$ ipython --no-banner

In [1]: import numpy as np

In [2]: from numpy import linalg as LA

In [3]: np.set_printoptions(suppress=True, linewidth=100)

In [4]: rnd = lambda a: np.round(a, 4) + 0

In [5]: m1 = np.loadtxt("sample5.csv", delimiter=",")

In [6]: print(m1)
[[ 1. -1. -1.]
 [ 0.  1.  2.]
 [ 0.  0. -1.]]

In [7]: T = np.stack([m1, 2 * m1, m1[::-1]])

In [8]: LA.matrix_rank(T)
Out[8]: array([3, 3, 3])

In [9]: LA.matrix_rank(T.reshape(3, -1))
Out[9]: np.int64(2)

In [10]: T.sum(axis=0)
Out[10]: 
array([[ 3., -3., -4.],
       [ 0.,  4.,  8.],
       [ 1., -1., -4.]])

In [11]: rnd(LA.det(T))
Out[11]: array([-1., -8.,  1.])

In [12]: print(rnd(LA.norm(T, axis=(1, 2))))
[3. 6. 3.]

In [13]: np.einsum("bij,cij->bc", T, T)
Out[13]: 
array([[ 9., 18.,  7.],
       [18., 36., 14.],
       [ 7., 14.,  9.]])

In [14]: print(LA.matrix_rank(m1 - m1[0, 0] * np.eye(3)))
2

In [15]: rnd(np.sort(LA.eigvals(m1)))
Out[15]: array([-1.,  1.,  1.])

In [16]: print(np.prod(np.diag(m1)), rnd(LA.det(m1)))
-1.0 -1.0

In [17]: ev, evecs = LA.eig(m1)

In [18]: np.prod(ev)
Out[18]: np.float64(-1.0)

In [19]: m1 @ evecs[:, 0] - ev[0] * evecs[:, 0]
Out[19]: array([0., 0., 0.])

In [20]: rnd(np.sort(LA.eigvals(m1.T)))
Out[20]: array([-1.,  1.,  1.])

In [21]: out = LA.inv(m1)

In [22]: out
Out[22]: 
array([[ 1.,  1.,  1.],
       [ 0.,  1.,  2.],
       [-0., -0., -1.]])

In [23]: rnd(LA.det(m1) * LA.det(out))
Out[23]: np.float64(1.0)

In [24]: rnd(LA.cond(m1))
Out[24]: np.float64(7.873)

In [25]: m1 @ out
Out[25]: 
array([[1., 0., 0.],
       [0., 1., 0.],
       [0., 0., 1.]])

In [26]: np.allclose(out, m1.T)
Out[26]: False

In [27]: print(rnd(LA.slogdet(m1)[0]))
-1.0

In [28]: rnd(LA.det(m1) * out)
Out[28]: 
array([[-1., -1., -1.],
       [ 0., -1., -2.],
       [ 0.,  0.,  1.]])

In [29]: rnd(LA.inv(out))
Out[29]: 
array([[ 1., -1., -1.],
       [ 0.,  1.,  2.],
       [ 0.,  0., -1.]])

In [30]: out = np.array([[3, 0], [3, 3]])

In [31]: W2 = np.kron(out, m1)

In [32]: W2
Out[32]: 
array([[ 3., -3., -3.,  0., -0., -0.],
       [ 0.,  3.,  6.,  0.,  0.,  0.],
       [ 0.,  0., -3.,  0.,  0., -0.],
       [ 3., -3., -3.,  3., -3., -3.],
       [ 0.,  3.,  6.,  0.,  3.,  6.],
       [ 0.,  0., -3.,  0.,  0., -3.]])

In [33]: W2.shape
Out[33]: (6, 6)

In [34]: feats = np.loadtxt("layer8.csv", delimiter=",")

In [35]: feats
Out[35]: 
array([[-2.,  0.,  0.,  0.],
       [ 0., -2.,  0.,  0.],
       [ 0.,  0., -2.,  0.],
       [ 0.,  0.,  0., -2.]])

In [36]: rng = np.random.default_rng(97033)

In [37]: idx = rng.permutation(4)

In [38]: out = feats[:, idx] * rng.choice([-1, 1], 4)

In [39]: print(out)
[[-0.  2.  0.  0.]
 [ 2. -0.  0.  0.]
 [-0. -0. -2.  0.]
 [-0. -0.  0. -2.]]

In [40]: U, _, Vt = LA.svd(feats.T @ out)

In [41]: rnd(LA.lstsq(feats, out)[0])
Out[41]: 
array([[ 0., -1.,  0.,  0.],
       [-1.,  0.,  0.,  0.],
       [ 0.,  0.,  1.,  0.],
       [ 0.,  0.,  0.,  1.]])

In [42]: idx = rng.permutation(4)

In [43]: idx
Out[43]: array([3, 1, 0, 2])

In [44]: out = feats[idx][:, idx]

In [45]: np.diag(out)
Out[45]: array([-2., -2., -2., -2.])

In [46]: np.trace(out)
Out[46]: np.float64(-8.0)

In [47]: feats @ np.ones(4)
Out[47]: array([-2., -2., -2., -2.])

In [48]: print(np.sort(np.abs(np.fft.fft(feats[0]))), rnd(np.sort(LA.svd(feats, compute_uv=False))))
[2. 2. 2. 2.] [2. 2. 2. 2.]

In [49]: J = np.load("out9.npy")

In [50]: print(rnd(J))
[[-0.4259 -1.2093 -2.5568 -0.6612 -0.618 ]
 [-0.4341 -1.176  -2.5721 -0.5776 -0.6923]
 [-0.4738 -0.8692 -2.5587  0.074  -1.2114]
 [ 0.059  -1.1874 -0.4586 -2.2118  1.5761]
 [ 0.4713  0.4757  2.312  -0.7349  1.6329]
 [-0.1152  1.0768  0.1506  2.2079 -1.7116]
 [-0.2579  0.7024 -0.6874  2.0386 -1.9524]
 [ 0.4287  1.1982  2.5624  0.6328  0.6435]
 [-0.2975  0.568  -0.9387  1.94   -1.986 ]
 [-0.133  -1.4286 -1.4291 -1.993   0.9629]
 [ 0.4391  1.1532  2.58    0.5225  0.7402]
 [-0.143   1.015  -0.0061  2.1939 -1.7709]
 [ 0.4259  0.0422  1.8568 -1.3231  1.9022]
 [-0.2009  0.8699 -0.342   2.1369 -1.8761]
 [ 0.2229  1.4633  1.8366  1.7574 -0.5896]]

In [51]: rnd(LA.norm(J, 2) / LA.norm(J))
Out[51]: np.float64(0.7187)

In [52]: LA.matrix_rank(J, rtol=0.1)
Out[52]: np.int64(2)

In [53]: np.argsort(-LA.norm(J, axis=0).round(6), kind="stable")[:3]
Out[53]: array([2, 3, 4])

In [54]: th = np.radians(90)

In [55]: R = np.eye(5)

In [56]: R[2, 2] = R[3, 3] = np.cos(th)

In [57]: R[2, 3], R[3, 2] = -np.sin(th), np.sin(th)

In [58]: rnd(R)
Out[58]: 
array([[ 1.,  0.,  0.,  0.,  0.],
       [ 0.,  1.,  0.,  0.,  0.],
       [ 0.,  0.,  0., -1.,  0.],
       [ 0.,  0.,  1.,  0.,  0.],
       [ 0.,  0.,  0.,  0.,  1.]])

In [59]: out = J @ R.T

In [60]: rnd(LA.svd(J, compute_uv=False)), rnd(LA.svd(out, compute_uv=False))
Out[60]: 
(array([8.3511, 8.0783, 0.    , 0.    , 0.    ]),
 array([8.3511, 8.0783, 0.    , 0.    , 0.    ]))

In [61]: np.allclose(J @ J.T, out @ out.T)
Out[61]: True

In [62]: np.allclose(LA.norm(J, axis=1), LA.norm(out, axis=1))
Out[62]: True

In [63]: rnd(np.abs(out - J).max(axis=0))
Out[63]: array([0.   , 0.   , 3.594, 3.18 , 0.   ])

In [64]: rnd(LA.det(R)), np.trace(R)
Out[64]: (np.float64(1.0), np.float64(3.0))

In [65]: print(rnd(out))
[[-0.4259 -1.2093  0.6612 -2.5568 -0.618 ]
 [-0.4341 -1.176   0.5776 -2.5721 -0.6923]
 [-0.4738 -0.8692 -0.074  -2.5587 -1.2114]
 [ 0.059  -1.1874  2.2118 -0.4586  1.5761]
 [ 0.4713  0.4757  0.7349  2.312   1.6329]
 [-0.1152  1.0768 -2.2079  0.1506 -1.7116]
 [-0.2579  0.7024 -2.0386 -0.6874 -1.9524]
 [ 0.4287  1.1982 -0.6328  2.5624  0.6435]
 [-0.2975  0.568  -1.94   -0.9387 -1.986 ]
 [-0.133  -1.4286  1.993  -1.4291  0.9629]
 [ 0.4391  1.1532 -0.5225  2.58    0.7402]
 [-0.143   1.015  -2.1939 -0.0061 -1.7709]
 [ 0.4259  0.0422  1.3231  1.8568  1.9022]
 [-0.2009  0.8699 -2.1369 -0.342  -1.8761]
 [ 0.2229  1.4633 -1.7574  1.8366 -0.5896]]
